In [1]: import numpy as np

In [2]: np.set_printoptions(precision=2, suppress=True, linewidth=120)

In [3]: Z = 5 * np.array([[0.6, 1.0, -0.7, 0.9, -0.4],
   ...:     [0.1, 0.0, 0.5, 0.6, -0.2],
   ...:     [1.1, -1.1, -0.3, -0.8, 0.6]])

In [4]: rng = np.random.default_rng(4184)

In [5]: z = rng.integers(0, 3, 30)

In [6]: J = Z[z] + rng.normal(size=(30, 5))

In [7]: J
Out[7]: 
array([[ 6.3 , -5.98, -0.33, -5.2 ,  3.24],
       [ 1.64,  4.3 , -2.83,  4.62, -1.64],
       [-0.4 , -1.25,  2.63,  2.9 , -2.29],
       [ 2.54,  3.34, -3.27,  3.66, -3.92],
       [ 4.44, -7.13, -0.54, -3.71,  3.49],
       [ 0.61,  0.84,  3.33,  3.7 , -2.15],
       [ 3.97,  5.09, -1.37,  5.67, -2.17],
       [ 1.16, -0.01,  2.38,  3.7 ,  0.19],
       [ 4.85, -6.46,  1.64, -4.59,  4.45],
       [ 2.52,  6.66, -5.4 ,  4.89, -1.09],
       [ 4.76, -5.6 , -0.83, -3.54,  3.94],
       [-1.06,  0.33,  4.75,  3.24,  0.42],
       [ 0.86,  1.07,  2.7 ,  2.43,  0.48],
       [ 3.57,  3.9 , -4.25,  2.82, -2.26],
       [ 5.22, -5.52, -0.3 , -4.26,  1.75],
       [ 0.45, -0.4 ,  1.27,  2.71, -2.59],
       [ 4.89, -5.2 , -1.47, -4.09,  2.88],
       [ 1.06,  0.04,  3.25,  4.33, -1.69],
       [ 4.07,  4.46, -4.83,  4.15, -0.88],
       [ 0.64, -0.86,  2.34,  1.56, -1.54],
       [ 4.86, -5.4 , -0.58, -4.82,  2.56],
       [ 0.63,  0.37,  2.97,  2.34, -0.73],
       [-0.37, -0.35,  1.53,  3.8 , -0.28],
       [ 5.57, -5.34, -2.33, -2.39,  5.51],
       [ 6.67, -6.14, -1.29, -4.39,  1.53],
       [ 0.77, -1.37,  4.06,  3.42, -1.38],
       [ 1.12, -1.08,  3.63,  2.32, -1.43],
       [ 0.83, -1.48,  2.2 ,  2.76, -1.78],
       [ 5.17, -5.78, -1.14, -2.77,  1.92],
       [ 2.54, -2.87,  3.56,  3.95,  0.25]])

In [8]: z = J[:, 2] > np.median(J[:, 2])

In [9]: u = J[z].mean(axis=0) - J[~z].mean(axis=0)

In [10]: ((J - J.mean(axis=0)) @ u > 0).astype(int)
Out[10]: array([0, 1, 1, 1, 0, 1, 1, 1, 0, 0, 0, 1, 1, 0, 0, 1, 0, 1, 0, 1, 0, 1, 1, 0, 0, 1, 1, 1, 0, 1])

In [11]: x0 = np.array([1, 0, 1, 1, 2])

In [12]: target = J @ x0

In [13]: b, lr = np.zeros(5), 1 / np.linalg.norm(J, 2) ** 2

In [14]: for i in range(5):
    ...:     b -= lr * J.T @ (J @ b - target)
    ...:     if i % 1 == 0: print(i, round(np.linalg.norm(J @ b - target), 2))
    ...: 
0 21.44
1 17.83
2 15.34
3 13.61
4 12.39

In [15]: b
Out[15]: array([ 0.8 , -0.53,  0.54,  0.47,  0.41])
